In [1]: import numpy as np

In [2]: np.set_printoptions(suppress=True, linewidth=160)

In [3]: tidy = lambda a: np.round(a, 2) + 0

In [4]: feats = np.load("out6.npy")

In [5]: feats
Out[5]: 
array([[  1,  -2,   4,  -8],
       [  1,  -1,   1,  -1],
       [  1,   0,   0,   0],
       [  1,   1,   1,   1],
       [  1,   2,   4,   8],
       [  1,   3,   9,  27],
       [  1,   4,  16,  64],
       [  1,   5,  25, 125]])

In [6]: # column 3 dominates

In [7]: M2 = feats / np.linalg.norm(feats, axis=1, keepdims=True)

In [8]: gram = M2 @ M2.T

In [9]: np.argwhere(np.triu(np.abs(gram) > 0.95, 1))
Out[9]: 
array([[4, 5],
       [4, 6],
       [5, 6],
       [5, 7],
       [6, 7]])

In [10]: (gram - 2 * np.eye(8)).round(6).argmax(axis=1)
Out[10]: array([1, 0, 1, 4, 5, 6, 7, 6])

In [11]: proj = feats @ np.linalg.solve(feats.T @ feats, feats.T)

In [12]: tidy(np.diag(proj))
Out[12]: array([0.89, 0.37, 0.42, 0.31, 0.31, 0.42, 0.37, 0.89])

In [13]: tidy(np.linalg.eigvalsh(proj))
Out[13]: array([0., 0., 0., 0., 1., 1., 1., 1.])

In [14]: np.allclose(proj @ proj, proj)
Out[14]: True

In [15]: left, s, VT = np.linalg.svd(feats, full_matrices=False)

In [16]: tidy(VT @ VT.T)
Out[16]: 
array([[1., 0., 0., 0.],
       [0., 1., 0., 0.],
       [0., 0., 1., 0.],
       [0., 0., 0., 1.]])

In [17]: tidy(np.abs(VT[0]))
Out[17]: array([0.01, 0.05, 0.21, 0.98])

In [18]: tidy(left.T @ feats @ VT.T)
Out[18]: 
array([[146.87,   0.  ,   0.  ,   0.  ],
       [  0.  ,   7.73,   0.  ,   0.  ],
       [  0.  ,   0.  ,   3.4 ,   0.  ],
       [  0.  ,   0.  ,   0.  ,   1.5 ]])

In [19]: tidy(s)
Out[19]: array([146.87,   7.73,   3.4 ,   1.5 ])

In [20]: tidy(s / s[0])
Out[20]: array([1.  , 0.05, 0.02, 0.01])

In [21]: np.allclose(left * s @ VT, feats)
Out[21]: True

In [22]: left, s, VT = np.linalg.svd(feats)

In [23]: np.argmax(s[:-1] / (s[1:] + 1e-6)) + 1
Out[23]: np.int64(1)

In [24]: M2 = left[:, :1] @ np.diag(s[:1]) @ VT[:1]

In [25]: tidy(np.abs(feats - M2).max())
Out[25]: np.float64(5.48)

In [26]: tidy(np.linalg.norm(feats - M2, 2)), tidy(s[1])
Out[26]: (np.float64(7.73), np.float64(7.73))

In [27]: np.linalg.matrix_rank(feats, rtol=0.05)
Out[27]: np.int64(2)

In [28]: tidy(np.linalg.norm(feats - M2) / np.linalg.norm(feats))
Out[28]: np.float64(0.06)

In [29]: np.linalg.matrix_rank(M2)
Out[29]: np.int64(1)

In [30]: x = np.array([0, 0, 4, 0])

In [31]: np.einsum("ij,j->i", feats, x)
Out[31]: array([ 16,   4,   0,   4,  16,  36,  64, 100])

In [32]: (feats * x).sum(axis=1)
Out[32]: array([ 16,   4,   0,   4,  16,  36,  64, 100])

In [33]: feats @ np.eye(4)[2]
Out[33]: array([ 4.,  1.,  0.,  1.,  4.,  9., 16., 25.])

In [34]: feats @ x
Out[34]: array([ 16,   4,   0,   4,  16,  36,  64, 100])

In [35]: (feats @ x).argmax()
Out[35]: np.int64(7)

In [36]: np.linalg.norm(feats @ x) <= np.linalg.norm(feats, 2) * np.linalg.norm(x) + 1e-9
Out[36]: np.True_

In [37]: data = np.load("mat.npy")

In [38]: data
Out[38]: 
array([[  1,  -4,  16, -64],
       [  1,  -3,   9, -27],
       [  1,  -2,   4,  -8],
       [  1,  -1,   1,  -1],
       [  1,   0,   0,   0],
       [  1,   1,   1,   1]])

In [39]: # column 3 is much longer than the rest

In [40]: W = np.array([[-2, 0, 0, -3], [1, -2, 1, -1], [-1, -2, 1, 3], [-3, -2, -2, 3]])

In [41]: coef = np.array([-3, -3, -1, 3])

In [42]: hid = np.maximum(data @ W + coef, 0)

In [43]: (hid > 0).astype(int)
Out[43]: 
array([[1, 1, 1, 0],
       [1, 1, 1, 0],
       [1, 1, 1, 0],
       [0, 0, 1, 1],
       [0, 0, 0, 0],
       [0, 0, 0, 1]])

In [44]: tidy((hid > 0).mean(axis=0))
Out[44]: array([0.5 , 0.5 , 0.67, 0.33])

In [45]: cent = np.array([[1, 1], [3, -2], [0, 1], [3, 1]])

In [46]: W @ cent
Out[46]: 
array([[-11,  -5],
       [ -8,   5],
       [  2,   7],
       [  0,   2]])

In [47]: proj = data @ np.linalg.solve(data.T @ data, data.T)

In [48]: np.allclose(proj @ proj, proj)
Out[48]: True

In [49]: tidy(proj @ data[:, 0])
Out[49]: array([1., 1., 1., 1., 1., 1.])

In [50]: tidy(proj)
Out[50]: 
array([[ 0.96,  0.13, -0.11, -0.03,  0.09, -0.03],
       [ 0.13,  0.58,  0.41,  0.02, -0.22,  0.09],
       [-0.11,  0.41,  0.46,  0.25,  0.02, -0.03],
       [-0.03,  0.02,  0.25,  0.46,  0.41, -0.11],
       [ 0.09, -0.22,  0.02,  0.41,  0.58,  0.13],
       [-0.03,  0.09, -0.03, -0.11,  0.13,  0.96]])

In [51]: gram = data.T @ data

In [52]: (data @ data.T).shape
Out[52]: (6, 6)

In [53]: np.allclose(gram, gram.T)
Out[53]: True

In [54]: np.linalg.matrix_rank(gram)
Out[54]: np.int64(4)

In [55]: M2 = data / np.sqrt((data ** 2).mean(axis=1, keepdims=True))

In [56]: np.linalg.matrix_rank(M2) == np.linalg.matrix_rank(data)
Out[56]: np.True_

In [57]: data - data.mean(axis=1, keepdims=True)
Out[57]: 
array([[ 13.75,   8.75,  28.75, -51.25],
       [  6.  ,   2.  ,  14.  , -22.  ],
       [  2.25,  -0.75,   5.25,  -6.75],
       [  1.  ,  -1.  ,   1.  ,  -1.  ],
       [  0.75,  -0.25,  -0.25,  -0.25],
       [  0.  ,   0.  ,   0.  ,   0.  ]])

In [58]: x = np.array([0, 1, 0, 2])

In [59]: target = feats @ x

In [60]: tidy(np.linalg.solve(feats.T @ feats, feats.T @ target))
Out[60]: array([0., 1., 0., 2.])

In [61]: target
Out[61]: array([-18,  -3,   0,   3,  18,  57, 132, 255])

In [62]: tidy(np.linalg.pinv(feats) @ feats)
Out[62]: 
array([[1., 0., 0., 0.],
       [0., 1., 0., 0.],
       [0., 0., 1., 0.],
       [0., 0., 0., 1.]])

In [63]: rng = np.random.default_rng(660108)

In [64]: target = target + 0.05 * rng.normal(size=8)

In [65]: tidy(target)
Out[65]: array([-18.06,  -2.98,   0.02,   3.04,  18.  ,  56.94, 131.98, 254.97])

In [66]: coef, *_ = np.linalg.lstsq(feats, target)

In [67]: tidy(np.linalg.norm(target - feats @ coef))
Out[67]: np.float64(0.05)

In [68]: [round(float(np.linalg.norm(np.linalg.solve(feats.T @ feats + lam * np.eye(4), feats.T @ target))), 2) for lam in (0, 1, 10, 100)]
Out[68]: [2.24, 2.21, 2.08, 2.0]

In [69]: tidy(coef)
Out[69]: array([ 0.03,  1.  , -0.02,  2.  ])

In [70]: M = np.load("case2.npy")

In [71]: M
Out[71]: 
array([[  3,   9,   0,   3,   3,   6,   0],
       [  2,   6,   0,   2,   2,   4,   0],
       [ -3,  -9,   0,  -3,  -3,  -6,   0],
       [ -4, -12,   0,  -4,  -4,  -8,   0],
       [  0,   0,   0,   0,   0,   0,   0]])

In [72]: # null space of dimension 6

In [73]: np.linalg.matrix_rank(M, rtol=0.1)
Out[73]: np.int64(1)

In [74]: np.linalg.cond(M) > 100
Out[74]: np.True_

In [75]: np.argsort(-np.linalg.norm(M, axis=0).round(6), kind="stable")[:3]
Out[75]: array([1, 5, 0])

In [76]: left, s, VT = np.linalg.svd(M)

In [77]: np.argmax(s[:-1] / (s[1:] + 1e-6)) + 1
Out[77]: np.int64(1)

In [78]: M2 = left[:, :1] @ np.diag(s[:1]) @ VT[:1]

In [79]: tidy(np.linalg.norm(M - M2) / np.linalg.norm(M))
Out[79]: np.float64(0.0)

In [80]: tidy(np.linalg.norm(M - M2, 2)), tidy(s[1])
Out[80]: (np.float64(0.0), np.float64(0.0))

In [81]: np.linalg.matrix_rank(M2)
Out[81]: np.int64(1)

In [82]: tidy(np.abs(M - M2).max())
Out[82]: np.float64(0.0)

In [83]: left, s, VT = np.linalg.svd(M)

In [84]: vecs = VT[:(s > 1e-8).sum()]

In [85]: x = M[1] + 5 * M[2] + rng.integers(2) * np.eye(7)[5]

In [86]: x
Out[86]: array([-13., -39.,   0., -13., -13., -26.,   0.])

In [87]: tidy(np.linalg.norm(x - vecs.T @ vecs @ x))
Out[87]: np.float64(0.0)

In [88]: np.linalg.matrix_rank(np.vstack([M, x]))
Out[88]: np.int64(1)

In [89]: tidy(np.diag(vecs.T @ vecs))
Out[89]: array([0.06, 0.56, 0.  , 0.06, 0.06, 0.25, 0.  ])

In [90]: np.allclose(vecs.T @ vecs @ x, x)
Out[90]: True

In [91]: t = np.radians(60)

In [92]: R = np.eye(7)

In [93]: R[2, 2] = R[6, 6] = np.cos(t)

In [94]: R[2, 6], R[6, 2] = -np.sin(t), np.sin(t)

In [95]: tidy(R)
Out[95]: 
array([[ 1.  ,  0.  ,  0.  ,  0.  ,  0.  ,  0.  ,  0.  ],
       [ 0.  ,  1.  ,  0.  ,  0.  ,  0.  ,  0.  ,  0.  ],
       [ 0.  ,  0.  ,  0.5 ,  0.  ,  0.  ,  0.  , -0.87],
       [ 0.  ,  0.  ,  0.  ,  1.  ,  0.  ,  0.  ,  0.  ],
       [ 0.  ,  0.  ,  0.  ,  0.  ,  1.  ,  0.  ,  0.  ],
       [ 0.  ,  0.  ,  0.  ,  0.  ,  0.  ,  1.  ,  0.  ],
       [ 0.  ,  0.  ,  0.87,  0.  ,  0.  ,  0.  ,  0.5 ]])

In [96]: M2 = M @ R.T

In [97]: tidy(np.linalg.svd(M, compute_uv=False)), tidy(np.linalg.svd(M2, compute_uv=False))
Out[97]: 
(array([24.66,  0.  ,  0.  ,  0.  ,  0.  ]),
 array([24.66,  0.  ,  0.  ,  0.  ,  0.  ]))

In [98]: rk = np.linalg.matrix_rank(M)

In [99]: rk
Out[99]: np.int64(1)

In [100]: N = np.linalg.svd(M)[2][rk:].T

In [101]: N.shape
Out[101]: (7, 6)

In [102]: [int(np.linalg.matrix_rank(np.delete(M, i, axis=0))) for i in range(5)]
Out[102]: [1, 1, 1, 1, 1]

In [103]: X = 3 * np.eye(9) + np.eye(9, k=1)

In [104]: X
Out[104]: 
array([[3., 1., 0., 0., 0., 0., 0., 0., 0.],
       [0., 3., 1., 0., 0., 0., 0., 0., 0.],
       [0., 0., 3., 1., 0., 0., 0., 0., 0.],
       [0., 0., 0., 3., 1., 0., 0., 0., 0.],
       [0., 0., 0., 0., 3., 1., 0., 0., 0.],
       [0., 0., 0., 0., 0., 3., 1., 0., 0.],
       [0., 0., 0., 0., 0., 0., 3., 1., 0.],
       [0., 0., 0., 0., 0., 0., 0., 3., 1.],
       [0., 0., 0., 0., 0., 0., 0., 0., 3.]])

In [105]: x = np.array([1, 3, 1, 0])

In [106]: target = data @ x

In [107]: tidy(np.linalg.solve(data.T @ data, data.T @ target))
Out[107]: array([1., 3., 1., 0.])

In [108]: target
Out[108]: array([ 5,  1, -1, -1,  1,  5])

In [109]: target = target + 0.3 * rng.normal(size=6)

In [110]: tidy(target)
Out[110]: array([ 4.6 ,  0.52, -1.02, -1.17,  0.82,  4.27])

In [111]: coef, *_ = np.linalg.lstsq(data, target)

In [112]: [round(float(np.linalg.norm(np.linalg.solve(data.T @ data + lam * np.eye(4), data.T @ target))), 2) for lam in (0, 1, 10, 100)]
Out[112]: [2.92, 2.15, 0.67, 0.1]

In [113]: tidy(np.linalg.norm(target - data @ coef))
Out[113]: np.float64(0.23)

In [114]: tidy(np.linalg.norm(X, axis=0))
Out[114]: array([3.  , 3.16, 3.16, 3.16, 3.16, 3.16, 3.16, 3.16, 3.16])

In [115]: tidy(np.linalg.norm(X, 1)), tidy(np.linalg.norm(X, np.inf))
Out[115]: (np.float64(4.0), np.float64(4.0))

In [116]: tidy(np.linalg.norm(X[8], 1)), tidy(np.linalg.norm(X[8], np.inf))
Out[116]: (np.float64(3.0), np.float64(3.0))

In [117]: tidy(np.linalg.norm(X, "nuc"))
Out[117]: np.float64(27.67)

In [118]: X[8] @ X[1]
Out[118]: np.float64(0.0)

In [119]: tidy(np.linalg.norm(X[8] - X[1]))
Out[119]: np.float64(4.36)

In [120]: np.linalg.norm(X, axis=1).argmax()
Out[120]: np.int64(0)

In [121]: F = np.loadtxt("arr.csv", delimiter=",")

In [122]: F
Out[122]: 
array([[ 0.8 , -0.58, -0.59],
       [ 0.28,  3.71,  1.33],
       [ 3.18,  0.81, -1.21],
       [-2.44, -1.52,  0.76],
       [-3.85, -2.42,  0.86],
       [ 2.3 ,  3.32, -0.03],
       [-5.94, -0.71,  2.51],
       [-8.79,  1.35,  4.02],
       [-0.25, -0.46, -0.22],
       [ 4.5 , -0.18, -2.01],
       [-2.26,  0.36,  1.21],
       [-4.77, -2.42,  1.67],
       [ 3.21,  2.76, -0.29],
       [-6.73, -0.34,  2.88],
       [-1.03, -2.29, -1.23],
       [-6.14, -1.27,  2.54],
       [ 3.6 ,  3.  , -0.74],
       [-2.05,  0.53,  0.97],
       [-4.48, -0.02,  2.05],
       [-3.87, -3.03,  0.69],
       [ 1.63, -2.69, -1.4 ],
       [ 0.6 , -2.66, -0.33],
       [-5.47,  1.93,  2.1 ],
       [-4.02, -2.73,  1.12],
       [ 4.11, -1.21, -2.1 ],
       [-1.38, -3.08, -0.07],
       [-4.6 ,  1.01,  2.55],
       [ 8.18, -1.  , -4.04],
       [-1.88,  1.14,  0.97],
       [ 1.77,  1.18, -0.41],
       [ 2.61,  3.49, -0.39],
       [ 5.34,  0.09, -1.58],
       [ 5.38,  0.43, -2.62],
       [ 3.1 ,  2.26, -0.89],
       [-8.39,  1.09,  4.05],
       [-1.4 , -0.67,  0.52],
       [-4.75, -0.73,  1.62]])

In [123]: gram = np.cov(F, rowvar=False)

In [124]: tidy(np.polyfit(F[:, 0], F[:, 1], 1))
Out[124]: array([0.1 , 0.05])

In [125]: tidy(np.corrcoef(F.T))
Out[125]: 
array([[ 1.  ,  0.21, -0.94],
       [ 0.21,  1.  ,  0.08],
       [-0.94,  0.08,  1.  ]])

In [126]: np.argsort(-F.std(axis=0).round(6), kind="stable")
Out[126]: array([0, 1, 2])

In [127]: np.argwhere(np.triu(np.abs(np.corrcoef(F.T)) > 0.8, 1))
Out[127]: array([[0, 2]])

In [128]: tidy(F.std(axis=0))
Out[128]: array([4.17, 1.92, 1.79])

In [129]: np.median(F, axis=0)
Out[129]: array([-1.38, -0.18,  0.52])
